$ ipython --no-banner

In [1]: import numpy as np

In [2]: np.set_printoptions(precision=4, suppress=True, linewidth=160, legacy="1.25")

In [3]: J = np.load("w.npy")

In [4]: J
Out[4]: 
array([[ 0,  3, -4,  5, -2,  5,  0, -2, -4],
       [ 2,  4, -4,  4,  1,  3, -2, -3,  5],
       [ 1,  5,  3, -4, -3, -4,  1,  3, -1],
       [ 2,  4, -1, -3, -3,  3,  2, -4,  3],
       [ 4,  5, -2, -2,  5, -1,  0, -1, -4],
       [ 5,  3,  2,  2, -3, -5,  0,  5,  3],
       [ 3,  3, -1, -2,  3,  0, -1,  0,  4],
       [ 5,  4, -5, -2,  3, -5,  4,  4,  5],
       [ 5,  3, -1,  0,  4, -3,  5,  0, -4]])

In [5]: left, s, Vt = np.linalg.svd(J, full_matrices=False)

In [6]: np.cumsum(s ** 2) / np.sum(s ** 2)
Out[6]: array([0.3769, 0.6049, 0.7628, 0.857 , 0.9396, 0.9768, 0.9955, 0.9989, 1.    ])

In [7]: np.allclose(left * s @ Vt, J)
Out[7]: True

In [8]: (s > 1e-8).sum()
Out[8]: 9

In [9]: np.round(left.T @ J @ Vt.T, 4) + 0
Out[9]: 
array([[18.1712,  0.    ,  0.    ,  0.    ,  0.    ,  0.    ,  0.    ,  0.    ,  0.    ],
       [ 0.    , 14.1314,  0.    ,  0.    ,  0.    ,  0.    ,  0.    ,  0.    ,  0.    ],
       [ 0.    ,  0.    , 11.7594,  0.    ,  0.    ,  0.    ,  0.    ,  0.    ,  0.    ],
       [ 0.    ,  0.    ,  0.    ,  9.0883,  0.    ,  0.    ,  0.    ,  0.    ,  0.    ],
       [ 0.    ,  0.    ,  0.    ,  0.    ,  8.5017,  0.    ,  0.    ,  0.    ,  0.    ],
       [ 0.    ,  0.    ,  0.    ,  0.    ,  0.    ,  5.7114,  0.    ,  0.    ,  0.    ],
       [ 0.    ,  0.    ,  0.    ,  0.    ,  0.    ,  0.    ,  4.0442,  0.    ,  0.    ],
       [ 0.    ,  0.    ,  0.    ,  0.    ,  0.    ,  0.    ,  0.    ,  1.732 ,  0.    ],
       [ 0.    ,  0.    ,  0.    ,  0.    ,  0.    ,  0.    ,  0.    ,  0.    ,  0.9888]])

In [10]: np.abs(left[:, 0]).round(6).argmax()
Out[10]: 7

In [11]: x0 = np.array([-2, -3, 3, 3, -3, -1, 2, 0, -1])

In [12]: target = J @ x0

In [13]: b, lr = np.zeros(9), 1 / np.linalg.norm(J, 2) ** 2

In [14]: for i in range(10):
    ...:     b -= lr * J.T @ (J @ b - target)
    ...:     if i % 2 == 0: print(i, round(np.linalg.norm(J @ b - target), 4))
    ...: 
0 31.1655
2 17.7998
4 13.2407
6 10.5638
8 8.8008

In [15]: round(float(np.linalg.cond(J)), 4)
Out[15]: 18.3776

In [16]: b
Out[16]: array([-1.7677, -3.0208,  2.2048,  2.0031, -3.0485, -0.4266,  0.61  ,  1.0208, -1.4097])

In [17]: rng = np.random.default_rng(145340)

In [18]: idx = rng.permutation(9)

In [19]: idx
Out[19]: array([8, 1, 3, 4, 5, 7, 6, 0, 2])

In [20]: out = J[idx][:, idx]

In [21]: out
Out[21]: 
array([[-4,  3,  0,  4, -3,  0,  5,  5, -1],
       [ 5,  4,  4,  1,  3, -3, -2,  2, -4],
       [ 3,  4, -3, -3,  3, -4,  2,  2, -1],
       [-4,  5, -2,  5, -1, -1,  0,  4, -2],
       [ 3,  3,  2, -3, -5,  5,  0,  5,  2],
       [ 5,  4, -2,  3, -5,  4,  4,  5, -5],
       [ 4,  3, -2,  3,  0,  0, -1,  3, -1],
       [-4,  3,  5, -2,  5, -2,  0,  0, -4],
       [-1,  5, -4, -3, -4,  3,  1,  1,  3]])

In [22]: np.allclose(out, J)
Out[22]: False

In [23]: np.diag(out)
Out[23]: array([-4,  4, -3,  5, -5,  4, -1,  0,  3])

In [24]: np.sort(np.abs(np.linalg.eigvals(out)))
Out[24]: array([2.8479, 4.569 , 4.569 , 5.9026, 7.0576, 7.0576, 7.5447, 8.3656, 8.3656])

In [25]: K = np.loadtxt("out2.csv", delimiter=",")

In [26]: K
Out[26]: 
array([[ 4.,  0.,  0.,  0.],
       [ 0., -1.,  2.,  3.],
       [ 0., -1., -2.,  2.],
       [ 0., -2., -2.,  1.]])

In [27]: r0 = np.array([-1, 6])

In [28]: np.cross(K[3, :3], K[0, :3])
Out[28]: array([ 0., -8.,  8.])

In [29]: np.correlate(K[3], K[0], "full")
Out[29]: array([ 0.,  0.,  0.,  0., -8., -8.,  4.])

In [30]: np.array([np.convolve(row, r0, "same") for row in K])
Out[30]: 
array([[ -4.,  24.,   0.,   0.],
       [  0.,   1.,  -8.,   9.],
       [  0.,   1.,  -4., -14.],
       [  0.,   2., -10., -13.]])

In [31]: r0 = np.array([-3, -3, 0, -2, -3, -1, 2, 3, 0])

In [32]: out = J + np.outer(r0, np.eye(9)[7])

In [33]: np.linalg.matrix_rank(out - J)
Out[33]: 1

In [34]: np.linalg.matrix_rank(np.linalg.inv(out) - np.linalg.inv(J), tol=1e-8)
Out[34]: 1

In [35]: idx = rng.permutation(4)

In [36]: idx
Out[36]: array([0, 2, 3, 1])

In [37]: out = K[idx][:, idx]

In [38]: np.sort(np.abs(np.linalg.eigvals(out)))
Out[38]: array([1.3801, 3.185 , 3.185 , 4.    ])

In [39]: round(float(np.linalg.det(out)), 4), round(float(np.linalg.det(K[idx])), 4)
Out[39]: (-56.0, -56.0)

In [40]: G = J.T @ J

In [41]: (J @ J.T).shape
Out[41]: (9, 9)

In [42]: np.linalg.svd(J, compute_uv=False) ** 2
Out[42]: array([330.1936, 199.6951, 138.2825,  82.597 ,  72.2783,  32.6206,  16.3555,   2.9997,   0.9777])

In [43]: x0 = np.array([-1, 1, 1, 1, -1, 1, -2, 2, 0])

In [44]: target = J @ x0

In [45]: target
Out[45]: array([  7,   2,   6,  -8, -11,  10,  -4, -16, -20])

In [46]: np.round(np.linalg.solve(J, -2 * target), 4) + 0
Out[46]: array([ 2., -2., -2., -2.,  2., -2.,  4., -4.,  0.])

In [47]: np.round(np.linalg.solve(J.T, J[8]), 4) + 0
Out[47]: array([0., 0., 0., 0., 0., 0., 0., 0., 1.])

In [48]: np.linalg.solve(J, target + J[:, 8])
Out[48]: array([-1.,  1.,  1.,  1., -1.,  1., -2.,  2.,  1.])

In [49]: M = np.loadtxt("layer15.csv", delimiter=",")

In [50]: M
Out[50]: 
array([[ 3., -3.,  1.,  0., -7.],
       [ 3.,  1., -1.,  1., -1.],
       [ 1., -2.,  0.,  1., -3.],
       [ 0.,  0.,  0.,  0.,  0.],
       [ 0.,  0.,  0.,  0.,  0.],
       [ 0., -3.,  3.,  2.,  1.],
       [ 0.,  0., -2., -1., -1.],
       [ 2., -4.,  4.,  1., -3.],
       [ 4., -1., -3.,  1., -5.],
       [ 0.,  0.,  0.,  0.,  0.],
       [ 0.,  0., -2., -1., -1.],
       [-1., -2.,  0., -3., -4.],
       [ 0., -3.,  1.,  1.,  0.],
       [ 0., -3.,  3.,  2.,  1.],
       [ 3.,  1., -1.,  1., -1.],
       [ 0.,  0., -2., -1., -1.],
       [ 1., -2., -2.,  0., -4.],
       [ 0., -4.,  2., -1., -6.],
       [ 0., -3.,  3.,  2.,  1.],
       [ 4., -1., -3.,  1., -5.],
       [ 0., -4.,  0., -2., -7.],
       [ 0., -3.,  1.,  1.,  0.],
       [ 0.,  0.,  0.,  0.,  0.],
       [ 3.,  1., -1.,  1., -1.],
       [ 2., -1.,  1., -1., -4.],
       [ 0.,  0.,  0.,  0.,  0.],
       [ 0., -4.,  0., -2., -7.],
       [ 0.,  0.,  0.,  0.,  0.],
       [ 2., -1.,  1., -1., -4.]])

In [51]: O, V = np.linalg.qr(M[:, :3])[0], np.linalg.qr(M[:, 3:])[0]

In [52]: s = np.linalg.svd(O.T @ V, compute_uv=False)

In [53]: round(np.linalg.norm(O @ O.T - V @ V.T, 2), 4)
Out[53]: 1.0

In [54]: np.degrees(np.arccos(s.clip(0, 1)))
Out[54]: array([12.0555, 56.6658])

In [55]: proj = M @ np.linalg.solve(M.T @ M, M.T)

In [56]: np.round(proj @ M[:, 0], 4) + 0
Out[56]: array([ 3.,  3.,  1.,  0.,  0.,  0.,  0.,  2.,  4.,  0.,  0., -1.,  0.,  0.,  3.,  0.,  1.,  0.,  0.,  4.,  0.,  0.,  0.,  3.,  2.,  0.,  0.,  0.,  2.])

In [57]: np.linalg.matrix_rank(np.eye(29) - proj)
Out[57]: 24

In [58]: np.allclose(proj @ proj, proj)
Out[58]: True

In [59]: W0 = np.load("sample12.npy")

In [60]: W0
Out[60]: 
array([[0, 1, 1, 1, 1, 0, 0, 0, 0],
       [1, 0, 1, 1, 1, 1, 0, 1, 0],
       [1, 1, 0, 0, 1, 0, 0, 1, 0],
       [1, 1, 0, 0, 1, 1, 0, 1, 0],
       [1, 1, 1, 1, 0, 0, 0, 1, 0],
       [0, 1, 0, 1, 0, 0, 0, 1, 0],
       [0, 0, 0, 0, 0, 0, 0, 0, 0],
       [0, 1, 1, 1, 1, 1, 0, 0, 0],
       [0, 0, 0, 0, 0, 0, 0, 0, 0]])

In [61]: W0 @ W0
Out[61]: 
array([[4, 3, 2, 2, 3, 2, 0, 4, 0],
       [3, 6, 3, 4, 4, 2, 0, 4, 0],
       [2, 3, 4, 4, 3, 2, 0, 2, 0],
       [2, 4, 4, 5, 3, 2, 0, 3, 0],
       [3, 4, 3, 3, 5, 3, 0, 3, 0],
       [2, 2, 2, 2, 3, 3, 0, 2, 0],
       [0, 0, 0, 0, 0, 0, 0, 0, 0],
       [4, 4, 2, 3, 3, 2, 0, 5, 0],
       [0, 0, 0, 0, 0, 0, 0, 0, 0]])

In [62]: np.trace(W0 @ W0 @ W0) // 6
Out[62]: 15

In [63]: np.argwhere(np.triu(W0))
Out[63]: 
array([[0, 1],
       [0, 2],
       [0, 3],
       [0, 4],
       [1, 2],
       [1, 3],
       [1, 4],
       [1, 5],
       [1, 7],
       [2, 4],
       [2, 7],
       [3, 4],
       [3, 5],
       [3, 7],
       [4, 7],
       [5, 7]])

In [64]: Lm = np.diag(W0.sum(axis=1)) - W0

In [65]: round(np.linalg.det(Lm[1:, 1:]))
Out[65]: 0

In [66]: np.linalg.matrix_rank(Lm)
Out[66]: 6
